$ python -q
>>> import numpy as np
>>> from numpy import linalg as LA
>>> np.set_printoptions(precision=1, suppress=True, linewidth=160)
>>> W0 = np.load("layer6.npy")
>>> W0
array([[0, 1, 0, 0, 0, 0],
       [1, 0, 0, 0, 0, 1],
       [0, 0, 0, 1, 1, 0],
       [0, 0, 1, 0, 1, 0],
       [0, 0, 1, 1, 0, 0],
       [0, 1, 0, 0, 0, 0]])
>>> # symmetric
>>> LA.matrix_rank(W0, rtol=0.1)
np.int64(5)
>>> np.argsort(-LA.norm(W0, axis=0).round(6), kind="stable")[:3]
array([1, 2, 3])
>>> LA.cond(W0) > 100
np.True_
>>> evals, V = LA.eigh(W0)
>>> np.abs(V[:, -1]).round(6).argmax()
np.int64(2)
>>> np.round(V.T @ W0 @ V, 1) + 0
array([[-1.4,  0. ,  0. ,  0. ,  0. ,  0. ],
       [ 0. , -1. ,  0. ,  0. ,  0. ,  0. ],
       [ 0. ,  0. , -1. ,  0. ,  0. ,  0. ],
       [ 0. ,  0. ,  0. ,  0. ,  0. ,  0. ],
       [ 0. ,  0. ,  0. ,  0. ,  1.4,  0. ],
       [ 0. ,  0. ,  0. ,  0. ,  0. ,  2. ]])
>>> evals.sum(), np.trace(W0)
(np.float64(0.0), np.int64(0))
>>> np.unique(evals.round(6) + 0, return_counts=True)[1]
array([1, 2, 1, 1, 1])
>>> LA.svd(W0, compute_uv=False)
array([2. , 1.4, 1.4, 1. , 1. , 0. ])
>>> np.abs(V[:, -1])
array([0. , 0. , 0.6, 0.6, 0.6, 0. ])
>>> E = np.array([[-0.1, -1.7, 2.6, -1.5],
...     [0.3, 0.4, -0.4, 0.1],
...     [-0.4, 1.5, 0.0, 1.5],
...     [-0.9, 1.1, -2.0, -1.5],
...     [2.2, 0.8, -1.5, 0.5]])
>>> E
array([[-0.1, -1.7,  2.6, -1.5],
       [ 0.3,  0.4, -0.4,  0.1],
       [-0.4,  1.5,  0. ,  1.5],
       [-0.9,  1.1, -2. , -1.5],
       [ 2.2,  0.8, -1.5,  0.5]])
>>> x = np.array([1, 0, 2, 3])
>>> y = E @ x
>>> c, lr = np.zeros(4), 1 / LA.norm(E, 2) ** 2
>>> for i in range(40):
...     c -= lr * E.T @ (E @ c - y)
...     if i % 10 == 0: print(i, round(LA.norm(E @ c - y), 1))
... 
0 6.3
10 0.1
20 0.0
30 0.0
>>> np.round(LA.cond(E), 1)
np.float64(5.8)
>>> Y = np.c_[E[:, :1] @ np.array([[-1]]), np.array([0, 3, 0, 0, 0])]
>>> Y
array([[ 0.1,  0. ],
       [-0.3,  3. ],
       [ 0.4,  0. ],
       [ 0.9,  0. ],
       [-2.2,  0. ]])
>>> np.round(LA.lstsq(E, Y[:, 0])[0], 1) + 0
array([-1.,  0.,  0.,  0.])
>>> LA.matrix_rank(Y)
np.int64(2)
>>> LA.norm(LA.qr(E)[0].T @ Y, axis=0) ** 2 / ((Y ** 2).sum(axis=0) + 1e-12)
array([1. , 0.1])
>>> LA.matrix_rank(np.c_[E, Y])
np.int64(5)
>>> hat = E @ LA.solve(E.T @ E, E.T)
>>> np.diag(hat)
array([1. , 0.1, 1. , 1. , 1. ])
>>> LA.matrix_rank(np.eye(5) - hat)
np.int64(1)
>>> np.round(LA.eigvalsh(hat), 1) + 0
array([0., 1., 1., 1., 1.])
>>> np.trace(hat)
np.float64(4.0)
>>> hat.round(1) + 0
array([[1. , 0. , 0. , 0. , 0. ],
       [0. , 0.1, 0.1, 0.1, 0.2],
       [0. , 0.1, 1. , 0. , 0. ],
       [0. , 0.1, 0. , 1. , 0. ],
       [0. , 0.2, 0. , 0. , 1. ]])
>>> np.round((np.eye(5) - hat) @ E, 1) + 0
array([[0., 0., 0., 0.],
       [0., 0., 0., 0.],
       [0., 0., 0., 0.],
       [0., 0., 0., 0.],
       [0., 0., 0., 0.]])
>>> round(LA.norm(hat), 1)
np.float64(2.0)
>>> np.round(LA.svd(hat, compute_uv=False), 1) + 0
array([1., 1., 1., 1., 0.])
>>> hat.shape
(5, 5)
>>> hat.sum(axis=0)
array([1. , 0.5, 1.1, 1. , 1.1])
>>> np.round(hat - hat[0], 1) + 0
array([[ 0. ,  0. ,  0. ,  0. ,  0. ],
       [-1. ,  0. ,  0.1,  0.1,  0.2],
       [-1. ,  0.1,  1. ,  0. ,  0. ],
       [-1. ,  0.1,  0. ,  1. ,  0. ],
       [-1. ,  0.2,  0. ,  0. ,  1. ]])
>>> np.count_nonzero(hat)
np.int64(25)
>>> hat.mean(axis=0)
array([0.2, 0.1, 0.2, 0.2, 0.2])
>>> data = np.load("mat.npy")
>>> data
array([[-1.9,  0. , -1. , -2. , -2. , -1. ],
       [ 0. ,  1.1,  2. , -1. ,  2. ,  0. ],
       [-2. , -2. ,  0.1,  0. , -2. ,  0. ],
       [-2. ,  0. ,  0. , -1.9, -1. , -1. ],
       [-2. , -1. ,  1. , -1. ,  1.1, -2. ],
       [-2. ,  0. , -1. , -2. , -2. , -0.9]])
>>> rng = np.random.default_rng(12)
>>> Y = data + rng.integers(-2, 3, (6, 4)) @ rng.integers(-2, 3, (4, 6))
>>> Y
array([[ -0.9,   0. ,  -2. ,  -3. ,   2. ,   3. ],
       [  2. ,   3.1,  -4. ,   1. ,  -4. , -10. ],
       [ -2. ,  -4. ,  -1.9,  -2. ,  -5. ,  -4. ],
       [ -6. ,  -9. ,   4. ,  -9.9,  -5. ,  -2. ],
       [ -1. ,   8. ,   3. ,   7. ,   8.1,   5. ],
       [  0. ,  -2. ,  -4. ,  -3. ,  -5. ,  -4.9]])
>>> np.abs(Y - data).sum(axis=1)
array([11., 28., 13., 30., 34., 15.])
>>> LA.matrix_rank(Y - data, tol=1e-8)
np.int64(4)
>>> Y - data
array([[  1.,   0.,  -1.,  -1.,   4.,   4.],
       [  2.,   2.,  -6.,   2.,  -6., -10.],
       [  0.,  -2.,  -2.,  -2.,  -3.,  -4.],
       [ -4.,  -9.,   4.,  -8.,  -4.,  -1.],
       [  1.,   9.,   2.,   8.,   7.,   7.],
       [  2.,  -2.,  -3.,  -1.,  -3.,  -4.]])
>>> x = np.array([2, 1, 1, -1, -1, -1])
>>> h = np.maximum(data @ x, 0)
>>> h
array([0.2, 2.1, 0. , 0. , 0. , 0. ])
>>> np.tanh(data @ x)
array([ 0.2,  1. , -1. , -0.1, -1. , -0.1])
>>> data * (h > 1e-9)[:, None]
array([[-1.9,  0. , -1. , -2. , -2. , -1. ],
       [ 0. ,  1.1,  2. , -1. ,  2. ,  0. ],
       [-0. , -0. ,  0. ,  0. , -0. ,  0. ],
       [-0. ,  0. ,  0. , -0. , -0. , -0. ],
       [-0. , -0. ,  0. , -0. ,  0. , -0. ],
       [-0. ,  0. , -0. , -0. , -0. , -0. ]])
>>> z = rng.permutation(6)
>>> Y = data[:, z] * rng.choice([-1, 1], 6)
>>> Y
array([[-1.9,  2. , -1. , -1. , -0. , -2. ],
       [ 0. , -2. ,  2. ,  0. , -1.1, -1. ],
       [-2. ,  2. ,  0.1,  0. ,  2. ,  0. ],
       [-2. ,  1. ,  0. , -1. , -0. , -1.9],
       [-2. , -1.1,  1. , -2. ,  1. , -1. ],
       [-2. ,  2. , -1. , -0.9, -0. , -2. ]])
>>> left, _, Vh = LA.svd(data.T @ Y)
>>> z
array([0, 4, 2, 5, 1, 3])
>>> np.round(LA.lstsq(data, Y)[0], 1) + 0
array([[ 1.,  0.,  0.,  0.,  0.,  0.],
       [ 0.,  0.,  0.,  0., -1.,  0.],
       [ 0.,  0.,  1.,  0.,  0.,  0.],
       [ 0.,  0.,  0.,  0.,  0.,  1.],
       [ 0., -1.,  0.,  0.,  0.,  0.],
       [ 0.,  0.,  0.,  1.,  0.,  0.]])
>>> J = np.load("case16.npy")
>>> J
array([[ 1,  1,  1,  1, -1, -1, -1, -1],
       [ 1, -1,  1, -1,  1, -1,  1, -1],
       [ 1, -1, -1,  1, -1,  1,  1, -1],
       [ 1, -1,  1, -1, -1,  1, -1,  1],
       [ 1,  1,  1,  1,  1,  1,  1,  1],
       [ 1,  1, -1, -1, -1, -1,  1,  1]])
>>> u, r1 = J[1], J[2]
>>> u @ u
np.int64(8)
>>> p = (u @ r1) / (u @ u) * u
>>> r1 - p
array([ 1., -1., -1.,  1., -1.,  1.,  1., -1.])
>>> p
array([ 0., -0.,  0., -0.,  0., -0.,  0., -0.])
>>> LA.matrix_rank(np.outer(u, r1))
np.int64(1)
>>> np.outer(u, r1)
array([[ 1, -1, -1,  1, -1,  1,  1, -1],
       [-1,  1,  1, -1,  1, -1, -1,  1],
       [ 1, -1, -1,  1, -1,  1,  1, -1],
       [-1,  1,  1, -1,  1, -1, -1,  1],
       [ 1, -1, -1,  1, -1,  1,  1, -1],
       [-1,  1,  1, -1,  1, -1, -1,  1],
       [ 1, -1, -1,  1, -1,  1,  1, -1],
       [-1,  1,  1, -1,  1, -1, -1,  1]])
>>> Y = J / np.sqrt((J ** 2).mean(axis=1, keepdims=True))
>>> J - J.mean(axis=1, keepdims=True)
array([[ 1.,  1.,  1.,  1., -1., -1., -1., -1.],
       [ 1., -1.,  1., -1.,  1., -1.,  1., -1.],
       [ 1., -1., -1.,  1., -1.,  1.,  1., -1.],
       [ 1., -1.,  1., -1., -1.,  1., -1.,  1.],
       [ 0.,  0.,  0.,  0.,  0.,  0.,  0.,  0.],
       [ 1.,  1., -1., -1., -1., -1.,  1.,  1.]])
>>> Y = np.array([[-5, -5],
...     [0, 4],
...     [-5, 5],
...     [-4, -3],
...     [-5, 5],
...     [1, -5],
...     [4, 2],
...     [0, -3]])
>>> Y.T @ J.T
array([[-14,  -8,   6,  -4, -14,  12],
       [  2,  14, -22, -16,   0,  -4]])
>>> np.einsum("ij,ij->i", J, J)
array([8, 8, 8, 8, 8, 8])
>>> np.einsum("ik,kj->ij", J, Y)
array([[-14,   2],
       [ -8,  14],
       [  6, -22],
       [ -4, -16],
       [-14,   0],
       [ 12,  -4]])
>>> np.vstack([J, Y.T]).shape
(8, 8)
>>> LA.matrix_rank(np.vstack([J, Y.T]))
np.int64(8)
>>> J @ Y
array([[-14,   2],
       [ -8,  14],
       [  6, -22],
       [ -4, -16],
       [-14,   0],
       [ 12,  -4]])
>>> C = np.array([[-1, -1, 1, 1, 0], [2, -2, 2, -2, 0], [2, 2, 1, 1, 0]])
>>> m1 = rng.normal(size=(18, 3)) @ C + np.array([1, 0, -1, 0, -3])
>>> m1
array([[-2.2, -0.7, -2. ,  1.5, -3. ],
       [ 1.6,  1.1, -2.9, -1.3, -3. ],
       [-0.1,  1.1, -1.8,  1.4, -3. ],
       [-1.1, -3.8,  1.1,  0.4, -3. ],
       [ 1. ,  0.5,  0.3,  1.8, -3. ],
       [-4.3, -3.7, -3.1, -0.5, -3. ],
       [ 1.7, -1.5, -0.6, -1.8, -3. ],
       [ 1.4, -3.5,  0.9, -2.1, -3. ],
       [ 5.2, -2.3,  4.6, -0.9, -3. ],
       [ 6.5,  1.2,  4.6,  1.2, -3. ],
       [ 2. ,  1. , -0.2,  0.8, -3. ],
       [-3. ,  2.3, -5.9,  1.3, -3. ],
       [-1.5, -4.4, -1.2, -2.1, -3. ],
       [ 1.9,  2.1, -3.7, -1.4, -3. ],
       [ 4.8,  1.2,  1.5, -0.2, -3. ],
       [-0.2, -3.6, -0.6, -2.1, -3. ],
       [ 4. ,  2. , -1. , -1. , -3. ],
       [ 3. , -0.3,  1.7,  0.3, -3. ]])
>>> def softmax(z):
...     e = np.exp(z - z.max(axis=-1, keepdims=True))
...     return e / e.sum(axis=-1, keepdims=True)
... 
>>> np.round(softmax(m1[5] + 5), 1) + 0
array([0. , 0. , 0.1, 0.8, 0.1])
>>> np.round(softmax(10 * m1[5]), 1) + 0
array([0., 0., 0., 1., 0.])
>>> np.round(softmax(m1[5]), 1) + 0
array([0. , 0. , 0.1, 0.8, 0.1])
>>> softmax(m1).sum(axis=1)
array([1., 1., 1., 1., 1., 1., 1., 1., 1., 1., 1., 1., 1., 1., 1., 1., 1., 1.])
>>> S = m1 @ m1.T / np.sqrt(5)
>>> softmax(S).round(6).argmax(axis=1)
array([11, 13, 11,  3,  9,  5,  8,  8,  8,  9,  9, 11,  5, 13,  9, 12,  9,  9])
>>> softmax(S)[5] @ m1
array([-4.3, -3.7, -3.1, -0.5, -3. ])
